In [1]: import numpy as np

In [2]: np.set_printoptions(precision=3, suppress=True, linewidth=140)

In [3]: A = np.loadtxt("run16.csv", delimiter=",")

In [4]: A
Out[4]: 
array([[ 0.,  0.,  0.,  0.,  0.,  0.,  0.,  0.,  2.,  0.],
       [ 0.,  2.,  0.,  0.,  0.,  0.,  0.,  0.,  0.,  0.],
       [ 0.,  0.,  0.,  0.,  0.,  0., -3.,  0.,  0.,  0.],
       [-2.,  0.,  0.,  0.,  0.,  0.,  0.,  0.,  0.,  0.],
       [ 0.,  0.,  0.,  0.,  0.,  0.,  0.,  0.,  0.,  0.],
       [ 0.,  0.,  0.,  0.,  0.,  0.,  0.,  0.,  0.,  0.],
       [ 0.,  0.,  0.,  0.,  0.,  0.,  0.,  0.,  0.,  0.],
       [ 0.,  0.,  0.,  0., -2.,  0.,  0.,  0.,  0.,  0.],
       [ 0.,  0.,  0.,  0.,  0., -2.,  0.,  0.,  0.,  0.],
       [ 0.,  0., -3.,  0.,  0.,  0.,  0.,  0.,  0.,  0.]])

In [5]: # looks like rank 7

In [6]: U, sig, Vt = np.linalg.svd(A)

In [7]: np.argmax(sig[:-1] / (sig[1:] + 1e-6)) + 1
Out[7]: np.int64(7)

In [8]: sig
Out[8]: array([ 3.,  3.,  2.,  2.,  2.,  2.,  2.,  0., -0.,  0.])

In [9]: M2 = U[:, :7] @ np.diag(sig[:7]) @ Vt[:7]

In [10]: np.abs(A - M2).max()
Out[10]: np.float64(0.0)

In [11]: np.linalg.matrix_rank(M2)
Out[11]: np.int64(7)

In [12]: np.abs(np.diag(np.linalg.qr(A)[1])) > 1e-9
Out[12]: array([ True,  True,  True, False,  True,  True,  True, False, False, False])

In [13]: np.linalg.lstsq(A[:-1].T, A[-1])[2]
Out[13]: np.int32(6)

In [14]: np.unique(A.round(6), axis=0).shape
Out[14]: (8, 10)

In [15]: A.T @ A
Out[15]: 
array([[4., 0., 0., 0., 0., 0., 0., 0., 0., 0.],
       [0., 4., 0., 0., 0., 0., 0., 0., 0., 0.],
       [0., 0., 9., 0., 0., 0., 0., 0., 0., 0.],
       [0., 0., 0., 0., 0., 0., 0., 0., 0., 0.],
       [0., 0., 0., 0., 4., 0., 0., 0., 0., 0.],
       [0., 0., 0., 0., 0., 4., 0., 0., 0., 0.],
       [0., 0., 0., 0., 0., 0., 9., 0., 0., 0.],
       [0., 0., 0., 0., 0., 0., 0., 0., 0., 0.],
       [0., 0., 0., 0., 0., 0., 0., 0., 4., 0.],
       [0., 0., 0., 0., 0., 0., 0., 0., 0., 0.]])

In [16]: print(np.linalg.norm(A, axis=0))
[2. 2. 3. 0. 2. 2. 3. 0. 2. 0.]

In [17]: np.linalg.svd(A, compute_uv=False)
Out[17]: array([3., 3., 2., 2., 2., 2., 2., 0., 0., 0.])

In [18]: A @ A.T
Out[18]: 
array([[4., 0., 0., 0., 0., 0., 0., 0., 0., 0.],
       [0., 4., 0., 0., 0., 0., 0., 0., 0., 0.],
       [0., 0., 9., 0., 0., 0., 0., 0., 0., 0.],
       [0., 0., 0., 4., 0., 0., 0., 0., 0., 0.],
       [0., 0., 0., 0., 0., 0., 0., 0., 0., 0.],
       [0., 0., 0., 0., 0., 0., 0., 0., 0., 0.],
       [0., 0., 0., 0., 0., 0., 0., 0., 0., 0.],
       [0., 0., 0., 0., 0., 0., 0., 4., 0., 0.],
       [0., 0., 0., 0., 0., 0., 0., 0., 4., 0.],
       [0., 0., 0., 0., 0., 0., 0., 0., 0., 9.]])

In [19]: rng = np.random.default_rng(7467)

In [20]: z = rng.permutation(10)

In [21]: z
Out[21]: array([8, 3, 4, 5, 1, 9, 6, 0, 7, 2])

In [22]: M2 = A[z][:, z]

In [23]: np.trace(M2)
Out[23]: np.float64(2.0)

In [24]: np.diag(M2)
Out[24]: array([0., 0., 0., 0., 2., 0., 0., 0., 0., 0.])

In [25]: np.sort(np.abs(np.linalg.eigvals(M2)))
Out[25]: array([0., 0., 0., 0., 0., 0., 0., 0., 0., 2.])

In [26]: vec = np.array([5, 1, 5, 2, 4, 1, 4, 0, 4, 0])

In [27]: h1 = np.maximum(A @ vec, 0)

In [28]: np.maximum(A @ (3 * vec), 0)
Out[28]: array([24.,  6.,  0.,  0.,  0.,  0.,  0.,  0.,  0.,  0.])

In [29]: np.tanh(A @ vec)
Out[29]: array([ 1.   ,  0.964, -1.   , -1.   ,  0.   ,  0.   ,  0.   , -1.   , -0.964, -1.   ])

In [30]: np.flatnonzero(h1 > 1e-9)
Out[30]: array([0, 1])

In [31]: A * (h1 > 1e-9)[:, None]
Out[31]: 
array([[ 0.,  0.,  0.,  0.,  0.,  0.,  0.,  0.,  2.,  0.],
       [ 0.,  2.,  0.,  0.,  0.,  0.,  0.,  0.,  0.,  0.],
       [ 0.,  0.,  0.,  0.,  0.,  0., -0.,  0.,  0.,  0.],
       [-0.,  0.,  0.,  0.,  0.,  0.,  0.,  0.,  0.,  0.],
       [ 0.,  0.,  0.,  0.,  0.,  0.,  0.,  0.,  0.,  0.],
       [ 0.,  0.,  0.,  0.,  0.,  0.,  0.,  0.,  0.,  0.],
       [ 0.,  0.,  0.,  0.,  0.,  0.,  0.,  0.,  0.,  0.],
       [ 0.,  0.,  0.,  0., -0.,  0.,  0.,  0.,  0.,  0.],
       [ 0.,  0.,  0.,  0.,  0., -0.,  0.,  0.,  0.,  0.],
       [ 0.,  0., -0.,  0.,  0.,  0.,  0.,  0.,  0.,  0.]])

In [32]: np.maximum(A @ vec, 0) - np.maximum(-A @ vec, 0)
Out[32]: array([  8.,   2., -12., -10.,   0.,   0.,   0.,  -8.,  -2., -15.])

In [33]: M2 = np.array([[1.0], [1.7], [0.5]])

In [34]: Z = np.array([[-2.2, -0.4, -1.3, -0.6, 1.1, -0.5, -1.0, -1.2, 0.0, 0.3, 0.0]])

In [35]: F = M2 @ Z

In [36]: F
Out[36]: 
array([[-2.2 , -0.4 , -1.3 , -0.6 ,  1.1 , -0.5 , -1.  , -1.2 ,  0.  ,  0.3 ,  0.  ],
       [-3.74, -0.68, -2.21, -1.02,  1.87, -0.85, -1.7 , -2.04,  0.  ,  0.51,  0.  ],
       [-1.1 , -0.2 , -0.65, -0.3 ,  0.55, -0.25, -0.5 , -0.6 ,  0.  ,  0.15,  0.  ]])

In [37]: # rank 1

In [38]: print(np.linalg.norm(F, axis=1))
[3.323 5.649 1.661]

In [39]: round(np.linalg.norm(F, 1), 3), np.round(np.linalg.norm(F, np.inf), 3)
Out[39]: (np.float64(7.04), np.float64(14.62))

In [40]: round(float(F[2] @ F[0]), 3)
Out[40]: 5.52

In [41]: U, sig, Vt = np.linalg.svd(F)

In [42]: sig.round(3) + 0
Out[42]: array([6.761, 0.   , 0.   ])

In [43]: M2 = U[:, :1] @ np.diag(sig[:1]) @ Vt[:1]

In [44]: round(float(np.abs(F - M2).max()), 3)
Out[44]: 0.0

In [45]: [round(float(x), 3) for x in np.linalg.svd(F, compute_uv=False)[:3]]
Out[45]: [6.761, 0.0, 0.0]

In [46]: def softmax(z):
    ...:     e = np.exp(z - z.max(axis=-1, keepdims=True))
    ...:     return e / e.sum(axis=-1, keepdims=True)
    ...: 

In [47]: softmax(F[2] + 5)
Out[47]: array([0.036, 0.089, 0.056, 0.08 , 0.188, 0.084, 0.066, 0.059, 0.108, 0.126, 0.108])

In [48]: att = F @ F.T / np.sqrt(11)

In [49]: softmax(att)[2] @ F
Out[49]: array([-3.161, -0.575, -1.868, -0.862,  1.58 , -0.718, -1.437, -1.724,  0.   ,  0.431,  0.   ])

In [50]: softmax(att).round(6).argmax(axis=1)
Out[50]: array([1, 1, 1])

In [51]: softmax(att)
Out[51]: 
array([[0.087, 0.896, 0.017],
       [0.019, 0.98 , 0.001],
       [0.215, 0.691, 0.094]])

In [52]: X = np.loadtxt("arr.csv", delimiter=",")

In [53]: X
Out[53]: 
array([[-2.98, -2.  ,  3.  ,  1.  ,  0.  , -3.  , -2.  ],
       [ 1.  , -2.98, -3.  , -1.  ,  3.  ,  3.  ,  0.  ],
       [ 2.  , -2.  ,  2.02,  1.  ,  2.  ,  2.  ,  2.  ],
       [ 3.  , -2.  , -3.  , -2.98,  2.  ,  2.  ,  2.  ],
       [ 3.  ,  2.  ,  3.  ,  2.  , -1.98, -3.  ,  3.  ],
       [-3.  ,  1.  , -2.  , -1.  , -3.  ,  3.02,  1.  ],
       [-3.  , -2.  ,  3.  ,  1.  ,  0.  , -3.  , -1.98]])

In [54]: z = rng.permutation(7)

In [55]: z
Out[55]: array([6, 2, 3, 5, 1, 4, 0])

In [56]: M2 = X[z][:, z]

In [57]: np.diag(M2)
Out[57]: array([-1.98,  2.02, -2.98,  3.02, -2.98, -1.98, -2.98])

In [58]: np.allclose(M2, X)
Out[58]: False

In [59]: np.round(np.trace(M2), 3)
Out[59]: np.float64(-7.86)

In [60]: vec = np.array([-3, -3, 1, -2, 0, 3, 3])

In [61]: y = X @ vec

In [62]: beta, lr = np.zeros(7), 1 / np.linalg.norm(X, 2) ** 2

In [63]: for i in range(300):
    ...:     beta -= lr * X.T @ (X @ beta - y)
    ...:     if i % 50 == 0: print(i, round(np.linalg.norm(X @ beta - y), 3))
    ...: 
0 18.985
50 1.001
100 0.53
150 0.357
200 0.242
250 0.164

In [64]: print(round(float(np.linalg.cond(X)), 3))
822.176

In [65]: beta
Out[65]: array([-2.496, -3.409,  1.06 , -1.95 , -0.676,  3.207,  2.453])

In [66]: [round(float(x), 3) for x in np.linalg.svd(X, compute_uv=False)[:3]]
Out[66]: [11.284, 7.828, 7.08]

In [67]: np.linalg.matrix_rank(X, rtol=0.1)
Out[67]: np.int64(5)

In [68]: np.argsort(-np.linalg.norm(X, axis=0).round(6), kind="stable")[:3]
Out[68]: array([5, 2, 0])

In [69]: ang = np.radians(90)

In [70]: r_ = np.eye(7)

In [71]: r_[0, 0] = r_[3, 3] = np.cos(ang)

In [72]: r_[0, 3], r_[3, 0] = -np.sin(ang), np.sin(ang)

In [73]: print(r_.round(3) + 0)
[[ 0.  0.  0. -1.  0.  0.  0.]
 [ 0.  1.  0.  0.  0.  0.  0.]
 [ 0.  0.  1.  0.  0.  0.  0.]
 [ 1.  0.  0.  0.  0.  0.  0.]
 [ 0.  0.  0.  0.  1.  0.  0.]
 [ 0.  0.  0.  0.  0.  1.  0.]
 [ 0.  0.  0.  0.  0.  0.  1.]]

In [74]: M2 = X @ r_.T

In [75]: print(np.allclose(X @ X.T, M2 @ M2.T))
True

In [76]: M2
Out[76]: 
array([[-1.  , -2.  ,  3.  , -2.98,  0.  , -3.  , -2.  ],
       [ 1.  , -2.98, -3.  ,  1.  ,  3.  ,  3.  ,  0.  ],
       [-1.  , -2.  ,  2.02,  2.  ,  2.  ,  2.  ,  2.  ],
       [ 2.98, -2.  , -3.  ,  3.  ,  2.  ,  2.  ,  2.  ],
       [-2.  ,  2.  ,  3.  ,  3.  , -1.98, -3.  ,  3.  ],
       [ 1.  ,  1.  , -2.  , -3.  , -3.  ,  3.02,  1.  ],
       [-1.  , -2.  ,  3.  , -3.  ,  0.  , -3.  , -1.98]])

In [77]: print(np.linalg.svd(X, compute_uv=False), np.linalg.svd(M2, compute_uv=False))
[11.284  7.828  7.08   3.722  2.471  0.995  0.014] [11.284  7.828  7.08   3.722  2.471  0.995  0.014]

In [78]: K = np.load("block1.npy")

In [79]: K
Out[79]: 
array([[ 2, -2,  0, -3,  2],
       [ 1, -3, -1, -3,  0],
       [-2,  0,  1, -2,  1],
       [-3, -1,  2,  1,  0],
       [ 0, -3,  0, -2,  3],
       [ 3, -6, -1, -4,  6],
       [ 3, -3, -4, -7,  7],
       [ 3, -2, -3, -6, 10],
       [ 1, -3,  0, -3,  7],
       [ 1, -5,  2,  0,  5],
       [ 0, -8,  5, -2,  3],
       [-3, -7,  3, -4,  2],
       [ 0, -4,  4, -5,  5]])

In [80]: z = K[:, 4] > np.median(K[:, 4])

In [81]: f = K[z].mean(axis=0) - K[~z].mean(axis=0)

In [82]: np.argsort(-np.abs(f).round(6), kind="stable")
Out[82]: array([4, 0, 3, 2, 1])

In [83]: ((K - K.mean(axis=0)) @ f > 0).astype(int)
Out[83]: array([0, 0, 0, 0, 0, 1, 1, 1, 1, 0, 0, 0, 1])

In [84]: round(float((((K - K.mean(axis=0)) @ f > 0) == z).mean()), 3)
Out[84]: 0.923
